$ ipython --no-banner

In [1]: import numpy as np

In [2]: np.set_printoptions(precision=2, suppress=True, linewidth=140)

In [3]: J = np.load("dump.npy")

In [4]: J
Out[4]: 
array([[0, 0, 0, 0],
       [0, 0, 0, 0],
       [0, 0, 0, 0],
       [0, 0, 0, 9]])

In [5]: np.unique(J.round(6), axis=0).shape
Out[5]: (2, 4)

In [6]: print(J @ np.linalg.pinv(J) @ J)
[[0. 0. 0. 0.]
 [0. 0. 0. 0.]
 [0. 0. 0. 0.]
 [0. 0. 0. 9.]]

In [7]: print(round(np.trace(np.linalg.pinv(J) @ J), 2))
1.0

In [8]: try:
   ...:     np.linalg.inv(J)
   ...: except np.linalg.LinAlgError as e:
   ...:     print(repr(e))
   ...: 
LinAlgError('Singular matrix')

In [9]: print(np.linalg.lstsq(J[:-1].T, J[-1])[2])
0

In [10]: rank = np.linalg.matrix_rank(J)

In [11]: rank
Out[11]: np.int64(1)

In [12]: ns = np.linalg.svd(J)[2][rank:].T

In [13]: print(np.allclose(J @ ns, 0))
True

In [14]: [int(np.linalg.matrix_rank(J[:, :j + 1])) for j in range(4)]
Out[14]: [0, 0, 0, 1]

In [15]: print(np.linalg.matrix_rank(J.T @ J), np.linalg.matrix_rank(J @ J.T))
1 1

In [16]: ns @ ns.T
Out[16]: 
array([[1., 0., 0., 0.],
       [0., 1., 0., 0.],
       [0., 0., 1., 0.],
       [0., 0., 0., 0.]])

In [17]: print(ns.shape)
(4, 3)

In [18]: blk = np.stack([J, -2 * J, J[::-1]])

In [19]: np.linalg.matrix_rank(blk)
Out[19]: array([1, 1, 1])

In [20]: blk.sum(axis=0)
Out[20]: 
array([[ 0,  0,  0,  9],
       [ 0,  0,  0,  0],
       [ 0,  0,  0,  0],
       [ 0,  0,  0, -9]])

In [21]: np.einsum("bij,cij->bc", blk, blk)
Out[21]: 
array([[  81, -162,    0],
       [-162,  324,    0],
       [   0,    0,   81]])

In [22]: round(np.linalg.det(2 * J), 2), round(float(np.linalg.det(J)), 2)
Out[22]: (np.float64(0.0), 0.0)

In [23]: np.linalg.eigvals(J)
Out[23]: array([0., 0., 0., 9.])

In [24]: np.round(np.linalg.det(J[::-1]), 2)
Out[24]: np.float64(0.0)

In [25]: np.einsum("ii->", J)
Out[25]: np.int64(9)

In [26]: round(np.linalg.det(J.T), 2)
Out[26]: np.float64(0.0)

In [27]: print(np.poly(J))
[ 1. -9.  0.  0.  0.]

In [28]: np.einsum("ij,ji->", J, J)
Out[28]: np.int64(81)

In [29]: left, sigma, vt = np.linalg.svd(J)

In [30]: V = vt[:(sigma > 1e-8).sum()]

In [31]: rng = np.random.default_rng(152388)

In [32]: x0 = J[3] + -3 * J[0] + rng.integers(2) * np.eye(4)[2]

In [33]: x0
Out[33]: array([0., 0., 0., 9.])

In [34]: V.T @ V
Out[34]: 
array([[0., 0., 0., 0.],
       [0., 0., 0., 0.],
       [0., 0., 0., 0.],
       [0., 0., 0., 1.]])

In [35]: np.linalg.matrix_rank(np.vstack([J, x0]))
Out[35]: np.int64(1)

In [36]: M = np.loadtxt("run4.csv", delimiter=",")

In [37]: M
Out[37]: 
array([[ 0.2, -1.1,  0.5,  0.1, -1.2, -2.4,  0.2, -1. , -0.4],
       [-0.3,  0.1, -1.5,  1.5, -1.8,  2.7,  1. ,  1.7, -2. ],
       [ 0.5,  0.7, -0.1,  1.6,  0.6, -4.5, -1. ,  0.3, -1.6],
       [ 1.4, -1.3, -0.3,  0.3, -0.3, -3. , -0.3, -0.1, -1.6],
       [-0.1,  0. , -0.5,  0.7,  0.2, -3.3,  0.8, -0.1, -0.5],
       [-0.4,  0.9, -0.4,  0.1,  0.2, -2.4,  0. ,  0.4,  1.2],
       [-0.8, -0.6,  0.2,  0. ,  2.3, -3.6,  1.4,  0.7,  0.5],
       [ 2.2, -1.2,  1.8,  0.9,  0. ,  6. ,  0.6,  0.1,  0.8]])

In [38]: theta = np.radians(15)

In [39]: R = np.eye(9)

In [40]: R[7, 7] = R[2, 2] = np.cos(theta)

In [41]: R[7, 2], R[2, 7] = -np.sin(theta), np.sin(theta)

In [42]: R
Out[42]: 
array([[ 1.  ,  0.  ,  0.  ,  0.  ,  0.  ,  0.  ,  0.  ,  0.  ,  0.  ],
       [ 0.  ,  1.  ,  0.  ,  0.  ,  0.  ,  0.  ,  0.  ,  0.  ,  0.  ],
       [ 0.  ,  0.  ,  0.97,  0.  ,  0.  ,  0.  ,  0.  ,  0.26,  0.  ],
       [ 0.  ,  0.  ,  0.  ,  1.  ,  0.  ,  0.  ,  0.  ,  0.  ,  0.  ],
       [ 0.  ,  0.  ,  0.  ,  0.  ,  1.  ,  0.  ,  0.  ,  0.  ,  0.  ],
       [ 0.  ,  0.  ,  0.  ,  0.  ,  0.  ,  1.  ,  0.  ,  0.  ,  0.  ],
       [ 0.  ,  0.  ,  0.  ,  0.  ,  0.  ,  0.  ,  1.  ,  0.  ,  0.  ],
       [ 0.  ,  0.  , -0.26,  0.  ,  0.  ,  0.  ,  0.  ,  0.97,  0.  ],
       [ 0.  ,  0.  ,  0.  ,  0.  ,  0.  ,  0.  ,  0.  ,  0.  ,  1.  ]])

In [43]: A2 = M @ R.T

In [44]: np.round(np.linalg.det(R), 2), np.round(np.trace(R), 2)
Out[44]: (np.float64(1.0), np.float64(8.93))

In [45]: print(A2)
[[ 0.2  -1.1   0.22  0.1  -1.2  -2.4   0.2  -1.1  -0.4 ]
 [-0.3   0.1  -1.01  1.5  -1.8   2.7   1.    2.03 -2.  ]
 [ 0.5   0.7  -0.02  1.6   0.6  -4.5  -1.    0.32 -1.6 ]
 [ 1.4  -1.3  -0.32  0.3  -0.3  -3.   -0.3  -0.02 -1.6 ]
 [-0.1   0.   -0.51  0.7   0.2  -3.3   0.8   0.03 -0.5 ]
 [-0.4   0.9  -0.28  0.1   0.2  -2.4   0.    0.49  1.2 ]
 [-0.8  -0.6   0.37  0.    2.3  -3.6   1.4   0.62  0.5 ]
 [ 2.2  -1.2   1.76  0.9   0.    6.    0.6  -0.37  0.8 ]]

In [46]: print(np.linalg.svd(M, compute_uv=False), np.linalg.svd(A2, compute_uv=False))
[10.6   4.64  3.76  3.01  2.38  1.54  1.01  0.56] [10.6   4.64  3.76  3.01  2.38  1.54  1.01  0.56]

In [47]: np.allclose(M @ M.T, A2 @ A2.T)
Out[47]: True
